$ ipython --no-banner

In [1]: import numpy as np

In [2]: np.set_printoptions(precision=4, suppress=True, linewidth=160, legacy="1.25")

In [3]: M = np.array([[0, 0, 0, 0], [0, 0, 1, 0], [0, 1, 0, 0], [0, 0, 0, 0]])

In [4]: hat = np.triu(np.array([[-2, 0, -1, 0], [-1, -2, -1, -2], [-1, -1, -1, -1], [-2, -1, 1, 0]]), 1) + np.eye(4)

In [5]: M2 = hat @ M @ np.linalg.inv(hat)

In [6]: M2
Out[6]: 
array([[ 0., -1., -1., -3.],
       [ 0., -1.,  0., -2.],
       [ 0.,  1.,  1.,  3.],
       [ 0.,  0.,  0.,  0.]])

In [7]: np.linalg.matrix_rank(M2)
Out[7]: 2

In [8]: np.linalg.matrix_rank(M, rtol=0.1)
Out[8]: 2

In [9]: round(np.linalg.norm(M, 2) / np.linalg.norm(M), 4)
Out[9]: 0.7071

In [10]: np.linalg.cond(M) > 100
Out[10]: True

In [11]: M @ M
Out[11]: 
array([[0, 0, 0, 0],
       [0, 1, 0, 0],
       [0, 0, 1, 0],
       [0, 0, 0, 0]])

In [12]: (np.linalg.matrix_power((M != 0) + (M.T != 0) + np.eye(4), 4) > 0).astype(int)
Out[12]: 
array([[1, 0, 0, 0],
       [0, 1, 1, 0],
       [0, 1, 1, 0],
       [0, 0, 0, 1]])

In [13]: (M != 0).astype(int)
Out[13]: 
array([[0, 0, 0, 0],
       [0, 0, 1, 0],
       [0, 1, 0, 0],
       [0, 0, 0, 0]])

In [14]: E = np.load("a.npy")

In [15]: E
Out[15]: 
array([[ 0.866, -0.5  ,  0.   ],
       [ 0.5  ,  0.866,  0.   ],
       [ 0.   ,  0.   ,  1.   ]])

In [16]: np.round(np.linalg.norm(E), 4)
Out[16]: 1.7321

In [17]: np.unravel_index(np.abs(E).argmax(), E.shape)
Out[17]: (2, 2)

In [18]: E.mean(axis=0)
Out[18]: array([0.4553, 0.122 , 0.3333])

In [19]: E.sum(axis=1)
Out[19]: array([0.366, 1.366, 1.   ])

In [20]: round(float(np.linalg.det(E)), 4)
Out[20]: 1.0

In [21]: E @ E
Out[21]: 
array([[ 0.5  , -0.866,  0.   ],
       [ 0.866,  0.5  ,  0.   ],
       [ 0.   ,  0.   ,  1.   ]])

In [22]: np.flatnonzero(np.linalg.matrix_power((E != 0) + (E.T != 0) + np.eye(3), 3)[0])
Out[22]: array([0, 1])

In [23]: J = np.load("run10.npy")

In [24]: J
Out[24]: 
array([[-0.9694,  0.0562, -0.2392],
       [ 0.0404, -0.9238, -0.3807],
       [-0.2423, -0.3787,  0.8932]])

In [25]: T = np.stack([J, 5 * J, J[::-1]])

In [26]: T.sum(axis=0)
Out[26]: 
array([[-6.0584, -0.0416, -0.5418],
       [ 0.2827, -6.4667, -2.665 ],
       [-2.4234, -2.2161,  5.1202]])

In [27]: (T @ J.T).shape
Out[27]: (3, 3, 3)

In [28]: np.linalg.det(T)
Out[28]: array([  1., 125.,  -1.])

In [29]: mat = 4 * np.eye(4) + np.eye(4, k=1)

In [30]: mat
Out[30]: 
array([[4., 1., 0., 0.],
       [0., 4., 1., 0.],
       [0., 0., 4., 1.],
       [0., 0., 0., 4.]])

In [31]: # triangular

In [32]: np.sort(np.abs(np.linalg.eigvals(mat)))
Out[32]: array([4., 4., 4., 4.])

In [33]: np.allclose(mat @ mat.T, mat.T @ mat)
Out[33]: False

In [34]: mat @ mat
Out[34]: 
array([[16.,  8.,  1.,  0.],
       [ 0., 16.,  8.,  1.],
       [ 0.,  0., 16.,  8.],
       [ 0.,  0.,  0., 16.]])

In [35]: np.allclose(mat, mat.T)
Out[35]: False

In [36]: (mat - mat.T) / 2
Out[36]: 
array([[ 0. ,  0.5,  0. ,  0. ],
       [-0.5,  0. ,  0.5,  0. ],
       [ 0. , -0.5,  0. ,  0.5],
       [ 0. ,  0. , -0.5,  0. ]])

In [37]: M2 = np.linalg.inv(mat)

In [38]: np.linalg.det(mat) * M2
Out[38]: 
array([[ 64., -16.,   4.,  -1.],
       [  0.,  64., -16.,   4.],
       [  0.,   0.,  64., -16.],
       [  0.,   0.,   0.,  64.]])

In [39]: np.round(np.linalg.cond(mat), 4)
Out[39]: 1.5008

In [40]: M2 = mat / np.linalg.norm(mat, axis=1, keepdims=True)

In [41]: G = M2 @ M2.T

In [42]: (np.abs(G) > 0.9).astype(int)
Out[42]: 
array([[1, 0, 0, 0],
       [0, 1, 0, 0],
       [0, 0, 1, 0],
       [0, 0, 0, 1]])

In [43]: G
Out[43]: 
array([[1.    , 0.2353, 0.    , 0.    ],
       [0.2353, 1.    , 0.2353, 0.    ],
       [0.    , 0.2353, 1.    , 0.2425],
       [0.    , 0.    , 0.2425, 1.    ]])

In [44]: Q = G.astype(float).copy()

In [45]: for j in range(4):
    ...:     Q[:, j] -= Q[:, :j] @ (Q[:, :j].T @ Q[:, j])
    ...:     Q[:, j] /= np.linalg.norm(Q[:, j])
    ...: 

In [46]: np.round(Q.T @ Q, 4) + 0
Out[46]: 
array([[1., 0., 0., 0.],
       [0., 1., 0., 0.],
       [0., 0., 1., 0.],
       [0., 0., 0., 1.]])

In [47]: np.round(Q.T @ G, 4) + 0
Out[47]: 
array([[1.0273, 0.4581, 0.0539, 0.    ],
       [0.    , 0.9492, 0.4698, 0.0601],
       [0.    , 0.    , 0.9437, 0.4841],
       [0.    , 0.    , 0.    , 0.906 ]])

In [48]: Q, _ = np.linalg.qr(np.array([[0.7, -0.7], [0.5, 0.1]]))

In [49]: evecs, _ = np.linalg.qr(np.array([[-0.8, 0.1], [-1.2, 0.6]]))

In [50]: sigma = 20 * 0.9 ** np.arange(2)

In [51]: arr = Q[:, :2] * sigma @ evecs[:2]

In [52]: arr
Out[52]: 
array([[17.7327,  7.7379],
       [-5.739 , 17.7972]])

In [53]: M2 = arr / np.linalg.norm(arr, axis=1, keepdims=True)

In [54]: G = M2 @ M2.T

In [55]: np.round(np.degrees(np.arccos(np.clip(G[1, 0], -1, 1))), 4)
Out[55]: 84.2979

In [56]: (G - 2 * np.eye(2)).round(6).argmax(axis=1)
Out[56]: array([1, 0])

In [57]: np.linalg.norm(M2, axis=1)
Out[57]: array([1., 1.])

In [58]: (np.abs(G) > 0.9).astype(int)
Out[58]: 
array([[1, 0],
       [0, 1]])

In [59]: G[1]
Out[59]: array([0.0994, 1.    ])

In [60]: np.argwhere(np.triu(np.abs(G) > 0.95, 1))
Out[60]: array([], shape=(0, 2), dtype=int64)
